$ python3 -q
>>> import numpy as np
>>> from numpy import linalg as LA
>>> np.set_printoptions(precision=1, suppress=True, linewidth=200, legacy="1.25")
>>> K = np.loadtxt("case16.csv", delimiter=",")
>>> print(K.round(1) + 0)
[[ 2.9  0.4 -0.7  0.3]
 [-1.7  1.6  1.4 -1.3]
 [ 0.8  2.4  1.  -1.3]
 [-0.2  2.3  1.3 -1.4]
 [-2.6  0.6  1.1 -0.8]
 [ 1.9  2.1  0.5 -0.9]
 [-2.5  0.7  1.1 -0.9]
 [ 2.4 -0.9 -1.2  0.9]
 [-1.8 -2.1 -0.6  1. ]
 [-2.8  0.1  0.9 -0.6]
 [-2.6  0.6  1.1 -0.8]
 [ 1.8 -1.5 -1.3  1.2]
 [-0.8  2.1  1.3 -1.4]
 [-2.6 -1.5  0.   0.5]
 [-2.5  0.8  1.2 -0.9]
 [ 0.2 -2.3 -1.3  1.4]
 [ 1.  -2.1 -1.4  1.4]
 [-2.8  0.1  0.9 -0.5]
 [ 2.6 -0.5 -1.1  0.8]
 [ 1.6  2.2  0.7 -1. ]]
>>> Ac = K - K.mean(axis=0)
>>> V = LA.svd(Ac)[2][:2]
>>> out = Ac - Ac @ V.T @ V
>>> print(np.round(np.cov(Ac @ V.T, rowvar=False), 1) + 0)
[[5.6 0. ]
 [0.  3.5]]
>>> print(np.round(out.std(axis=0), 1) + 0)
[0. 0. 0. 0.]
>>> W1 = np.array([[1, -2, -1], [2, 0, -2], [0, 2, 1], [2, 0, 0]])
>>> b = np.array([-3, 1, 2])
>>> act = np.maximum(K @ W1 + b, 0)
>>> print((act > 0).astype(int))
[[1 0 0]
 [0 1 1]
 [1 1 0]
 [0 1 0]
 [0 1 1]
 [1 0 0]
 [0 1 1]
 [0 0 1]
 [0 1 1]
 [0 1 1]
 [0 1 1]
 [0 0 1]
 [0 1 0]
 [0 1 1]
 [0 1 1]
 [0 0 1]
 [0 0 1]
 [0 1 1]
 [1 0 0]
 [1 0 0]]
>>> W2 = np.array([[-2, -3, -1], [-4, 1, 3], [0, 5, 9]])
>>> print((act @ W2).round(6).argmax(axis=1))
[2 2 2 2 2 2 2 2 2 2 2 2 2 2 2 2 2 2 2 2]
>>> print(LA.lstsq(K[:-1].T, K[-1])[2])
2
>>> print(np.allclose(K[:-1].T @ LA.lstsq(K[:-1].T, K[-1])[0], K[-1]))
True
>>> try:
...     LA.inv(K)
... except LA.LinAlgError as e:
...     print(repr(e))
... 
LinAlgError('Last 2 dimensions of the array must be square')
>>> print(np.abs(np.diag(LA.qr(K)[1])) > 1e-9)
[ True  True False False]
>>> print(np.round(np.trace(LA.pinv(K) @ K), 1))
2.0
>>> r0, r1 = K[0], K[12]
>>> print(np.round(r0 @ r1, 1))
-3.0
>>> print(r0 @ r0)
9.0
>>> p = (r0 @ r1) / (r0 @ r0) * r0
>>> print(np.outer(r0, r1))
[[-2.5  6.1  3.9 -4.1]
 [-0.3  0.7  0.5 -0.5]
 [ 0.6 -1.4 -0.9  1. ]
 [-0.2  0.6  0.4 -0.4]]
>>> print(np.argsort(-LA.norm(K, axis=0).round(6), kind="stable")[:3])
[0 1 2]
>>> arr = np.loadtxt("m.csv", delimiter=",")
>>> print(arr)
[[ 0.8  0.  -0.6]
 [ 0.   1.   0. ]
 [ 0.6  0.   0.8]]
>>> out = arr / LA.norm(arr, axis=1, keepdims=True)
>>> G = out @ out.T
>>> print((G - 2 * np.eye(3)).round(6).argmax(axis=1))
[1 0 0]
>>> out = arr / np.sqrt((arr ** 2).mean(axis=1, keepdims=True))
>>> print(LA.matrix_rank(arr - arr.mean(axis=1, keepdims=True)))
2
>>> print(LA.matrix_rank(out) == LA.matrix_rank(arr))
True
>>> print(LA.pinv(arr))
[[ 0.8  0.   0.6]
 [ 0.   1.   0. ]
 [-0.6  0.   0.8]]
>>> x0 = np.array([2, 5, 4])
>>> print(np.round(LA.norm(x0), 1), np.round(LA.norm(arr @ x0), 1))
6.7 6.7
>>> print(np.abs(LA.eigvals(arr)))
[1. 1. 1.]
>>> print(LA.inv(arr))
[[ 0.8  0.   0.6]
 [ 0.   1.   0. ]
 [-0.6  0.   0.8]]
>>> print([p for p in range(1, 25) if np.allclose(LA.matrix_power(arr, p), np.eye(3))])
[]
>>> print(arr.T @ (arr @ x0))
[2. 5. 4.]
>>> feats = np.loadtxt("data.csv", delimiter=",")
>>> print(feats)
[[-5.  1.  0.  0.  0.  0.]
 [-2. -1.  0.  0.  0.  0.]
 [-4.  5.  0.  0.  0.  0.]
 [ 0.  0. -5.  1.  0.  0.]
 [ 0.  0. -2. -1.  0.  0.]
 [ 0.  0. -4.  5.  0.  0.]
 [ 0.  0.  0.  0. -5.  1.]
 [ 0.  0.  0.  0. -2. -1.]
 [ 0.  0.  0.  0. -4.  5.]]
>>> out = K / np.sqrt((K ** 2).mean(axis=1, keepdims=True))
>>> print(out[3])
[-0.1  1.5  0.8 -0.9]
>>> rng = np.random.default_rng(494692)
>>> lab = rng.permutation(6)
>>> out = feats[:, lab] * rng.choice([-1, 1], 6)
>>> print(out)
[[-0. -0. -5. -0.  1. -0.]
 [-0. -0. -2. -0. -1. -0.]
 [-0. -0. -4. -0.  5. -0.]
 [ 5. -0.  0. -1.  0. -0.]
 [ 2. -0.  0.  1.  0. -0.]
 [ 4. -0.  0. -5.  0. -0.]
 [-0.  5.  0. -0.  0. -1.]
 [-0.  2.  0. -0.  0.  1.]
 [-0.  4.  0. -0.  0. -5.]]
>>> left, _, Vt = LA.svd(feats.T @ out)
>>> print(np.round(left @ Vt, 1) + 0)
[[ 0.  0.  1.  0.  0.  0.]
 [ 0.  0.  0.  0.  1.  0.]
 [-1.  0.  0.  0.  0.  0.]
 [ 0.  0.  0. -1.  0.  0.]
 [ 0. -1.  0.  0.  0.  0.]
 [ 0.  0.  0.  0.  0. -1.]]
>>> print(np.round(LA.lstsq(feats, out)[0], 1) + 0)
[[ 0.  0.  1.  0.  0.  0.]
 [ 0.  0.  0.  0.  1.  0.]
 [-1.  0.  0.  0.  0.  0.]
 [ 0.  0.  0. -1.  0.  0.]
 [ 0. -1.  0.  0.  0.  0.]
 [ 0.  0.  0.  0.  0. -1.]]
>>> q, V = LA.qr(feats[:, :2])[0], LA.qr(feats[:, 2:])[0]
>>> s = LA.svd(q.T @ V, compute_uv=False)
>>> print(round(LA.norm(q @ q.T - V @ V.T, 2), 1))
1.0
>>> out = np.c_[feats[:, :5] @ np.array([[-2, -2, -2, -2, -1],
...     [2, 2, -1, 1, -3],
...     [-2, -3, 0, -3, -1],
...     [2, 3, 2, -2, -2],
...     [1, -3, -1, 3, -2]]), np.array([1, 1, 0, 2, 0, 1, 0, -2, 1])]
>>> print(out)
[[ 12.  12.   9.  11.   2.   1.]
 [  2.   2.   5.   3.   5.   1.]
 [ 18.  18.   3.  13. -11.   0.]
 [ 12.  18.   2.  13.   3.   2.]
 [  2.   3.  -2.   8.   4.   0.]
 [ 18.  27.  10.   2.  -6.   1.]
 [ -5.  15.   5. -15.  10.   0.]
 [ -2.   6.   2.  -6.   4.  -2.]
 [ -4.  12.   4. -12.   8.   1.]]
>>> print(LA.norm(LA.qr(feats)[0].T @ out, axis=0) ** 2 / ((out ** 2).sum(axis=0) + 1e-12))
[1.  1.  1.  1.  1.  0.8]
>>> q, Rm = LA.qr(feats)
>>> print(np.round(abs(Rm[0, 0]), 1), round(LA.norm(feats[:, 0]), 1))
6.7 6.7
>>> print(Rm)
[[ 6.7 -3.4  0.   0.   0.   0. ]
 [ 0.   3.9  0.   0.   0.   0. ]
 [ 0.   0.  -6.7  3.4  0.   0. ]
 [ 0.   0.   0.   3.9  0.   0. ]
 [ 0.   0.   0.   0.  -6.7  3.4]
 [ 0.   0.   0.   0.   0.  -3.9]]
>>> print(np.round(q.T @ q, 1) + 0)
[[1. 0. 0. 0. 0. 0.]
 [0. 1. 0. 0. 0. 0.]
 [0. 0. 1. 0. 0. 0.]
 [0. 0. 0. 1. 0. 0.]
 [0. 0. 0. 0. 1. 0.]
 [0. 0. 0. 0. 0. 1.]]
>>> print(np.abs(np.diag(Rm)))
[6.7 3.9 6.7 3.9 6.7 3.9]
>>> print(np.allclose(Rm.T @ Rm, feats.T @ feats))
True
>>> m1 = np.loadtxt("test18.csv", delimiter=",")
>>> print(m1)
[[ 2.  -0.2  0.9  0.2]
 [-0.2  2.2  1.4 -4.3]
 [ 0.1 -1.9  2.4  3.8]
 [-0.5 -1.1  0.7  2. ]
 [-0.1  0.6 -0.1 -1.4]
 [ 0.5 -0.5 -2.4  0.9]
 [ 0.9  1.  -0.3 -2.6]
 [ 0.  -0.8  0.7  1.4]
 [-1.8 -0.7 -1.3  1.2]
 [-0.5  1.5 -0.6 -3.5]
 [ 0.3  0.6 -1.  -0.6]
 [ 0.2 -0.1  0.3  0.2]
 [-1.2  0.5  0.  -1.4]
 [-0.9  0.8  0.5 -1.5]
 [ 0.9 -1.3  0.   2.3]
 [ 0.4  0.4  0.6 -1.5]
 [ 0.4 -0.2 -1.   0.9]
 [ 0.5  2.  -1.3 -4.1]
 [ 2.2 -0.1 -0.4  0.2]
 [-1.1  1.1  0.9 -2.6]
 [ 1.2 -0.3 -0.3  0.6]
 [-0.8  0.5  0.4 -0.5]
 [-0.8 -0.3  1.   0.2]]
>>> G = np.cov(m1, rowvar=False)
>>> print(round(np.corrcoef(m1[:, 1], m1[:, 2])[0, 1], 1))
-0.2
>>> print(np.argsort(-m1.std(axis=0).round(6), kind="stable"))
[3 2 1 0]
